$ python3 -q
>>> import numpy as np
>>> np.set_printoptions(precision=3, suppress=True, linewidth=100)
>>> E = np.loadtxt("test4.csv", delimiter=",")
>>> E
array([[ 1., -2., -2.],
       [-2., -2.,  1.],
       [-2.,  1., -2.]])
>>> def softmax(z):
...     e = np.exp(z - z.max(axis=-1, keepdims=True))
...     return e / e.sum(axis=-1, keepdims=True)
... 
>>> softmax(E[1] + 2)
array([0.045, 0.045, 0.909])
>>> np.round(softmax(10 * E[1]), 3) + 0
array([0., 0., 1.])
>>> scores = E @ E.T / np.sqrt(3)
>>> softmax(scores + np.triu(np.full(scores.shape, -np.inf), 1))
array([[1.   , 0.   , 0.   ],
       [0.006, 0.994, 0.   ],
       [0.005, 0.005, 0.989]])
>>> softmax(scores)[1] @ E
array([-1.984, -1.984,  0.967])
>>> softmax(scores)
array([[0.989, 0.005, 0.005],
       [0.005, 0.989, 0.005],
       [0.005, 0.005, 0.989]])
>>> softmax(scores).round(6).argmax(axis=1)
array([0, 1, 2])
>>> Y = E / np.sqrt((E ** 2).mean(axis=1, keepdims=True))
>>> np.linalg.matrix_rank(E - E.mean(axis=1, keepdims=True))
np.int64(2)
>>> np.linalg.matrix_rank(Y) == np.linalg.matrix_rank(E)
np.True_
>>> Y[1]
array([-1.155, -1.155,  0.577])
>>> E[:, 1] @ E[:, 2]
np.float64(0.0)
>>> E.T @ E
array([[9., 0., 0.],
       [0., 9., 0.],
       [0., 0., 9.]])
>>> np.linalg.svd(E, compute_uv=False)
array([3., 3., 3.])
>>> J = np.array([[-0.7, -0.6, -1.3, 0.8],
...     [-0.5, -1.0, 2.2, 0.6],
...     [1.2, 1.3, -0.1, -1.3]])
>>> J
array([[-0.7, -0.6, -1.3,  0.8],
       [-0.5, -1. ,  2.2,  0.6],
       [ 1.2,  1.3, -0.1, -1.3]])
>>> np.argsort(-np.linalg.norm(J, axis=0).round(6), kind="stable")[:3]
array([2, 1, 3])
>>> np.round(np.linalg.norm(J, 2) / np.linalg.norm(J), 3)
np.float64(0.775)
>>> [round(float(x), 3) for x in np.linalg.svd(J, compute_uv=False)[:3]]
[2.948, 2.402, 0.06]
>>> np.linalg.matrix_rank(J, rtol=0.1)
np.int64(2)
>>> x = np.array([2, -5, -1, 4])
>>> J @ np.ones(4)
array([-1.8,  1.3,  1.1])
>>> (J @ x).argmax()
np.int64(0)
>>> np.linalg.norm(J @ x) <= np.linalg.norm(J, 2) * np.linalg.norm(x) + 1e-9
np.True_
>>> np.sign((J @ x).round(6))
array([ 1.,  1., -1.])
>>> (J * x).sum(axis=1)
array([ 6.1,  4.2, -9.2])
>>> J @ x
array([ 6.1,  4.2, -9.2])
>>> Uu, sig, Vh = np.linalg.svd(J)
>>> np.argmax(sig[:-1] / (sig[1:] + 1e-6)) + 1
np.int64(2)
>>> sig
array([2.948, 2.402, 0.06 ])
>>> Y = Uu[:, :2] @ np.diag(sig[:2]) @ Vh[:2]
>>> np.round(np.linalg.norm(J - Y) / np.linalg.norm(J), 3)
np.float64(0.016)
>>> np.linalg.matrix_rank(J, rtol=0.05)
np.int64(2)
>>> Uu, sig, Vh = np.linalg.svd(J, full_matrices=False)
>>> np.cumsum(sig ** 2) / np.sum(sig ** 2)
array([0.601, 1.   , 1.   ])
>>> sig
array([2.948, 2.402, 0.06 ])
>>> Uu.shape, sig.shape, Vh.shape
((3, 3), (3,), (3, 4))
>>> np.round(Vh @ Vh.T, 3) + 0
array([[1., 0., 0.],
       [0., 1., 0.],
       [0., 0., 1.]])
>>> sig / sig[0]
array([1.   , 0.815, 0.02 ])
>>> np.round(Uu.T @ Uu, 3) + 0
array([[1., 0., 0.],
       [0., 1., 0.],
       [0., 0., 1.]])
>>> np.abs(Uu[:, 0]).round(6).argmax()
np.int64(1)
>>> J.ravel(order="F")
array([-0.7, -0.5,  1.2, -0.6, -1. ,  1.3, -1.3,  2.2, -0.1,  0.8,  0.6, -1.3])
>>> J.reshape(3, 5)
Traceback (most recent call last):
  File "<python-input-47>", line 1, in <module>
    J.reshape(3, 5)
    ~~~~~~~~~^^^^^^
ValueError: cannot reshape array of size 12 into shape (3,5)
>>> blk = J.reshape(3, 2, -1)
>>> blk.transpose(1, 0, 2)
array([[[-0.7, -0.6],
        [-0.5, -1. ],
        [ 1.2,  1.3]],

       [[-1.3,  0.8],
        [ 2.2,  0.6],
        [-0.1, -1.3]]])
>>> blk.sum(axis=1)
array([[-2. ,  0.2],
       [ 1.7, -0.4],
       [ 1.1,  0. ]])
>>> blk.shape
(3, 2, 2)
>>> rng = np.random.default_rng(2851)
>>> z = rng.integers(0, 3, 4)
>>> mat = np.triu((z[:, None] == z) & (rng.random((4, 4)) < 0.8), 1).astype(int)
>>> mat += mat.T
>>> mat
array([[0, 0, 0, 0],
       [0, 0, 0, 1],
       [0, 0, 0, 0],
       [0, 1, 0, 0]])
>>> w, evecs = np.linalg.eigh(mat)
>>> np.round(evecs.T @ evecs, 3) + 0
array([[1., 0., 0., 0.],
       [0., 1., 0., 0.],
       [0., 0., 1., 0.],
       [0., 0., 0., 1.]])
>>> np.abs(evecs[:, -1]).round(6).argmax()
np.int64(1)
>>> w
array([-1.,  0.,  0.,  1.])
>>> np.unique(w.round(6) + 0, return_counts=True)[1]
array([1, 2, 1])
>>> np.round(evecs @ np.diag(w) @ evecs.T, 3) + 0
array([[0., 0., 0., 0.],
       [0., 0., 0., 1.],
       [0., 0., 0., 0.],
       [0., 1., 0., 0.]])
>>> np.linalg.eigvalsh(mat + 5 * np.eye(4))
array([4., 5., 5., 6.])
>>> np.abs(evecs[:, -1])
array([0.   , 0.707, 0.   , 0.707])
>>> np.linalg.eigvalsh(mat @ mat)
array([0., 0., 1., 1.])
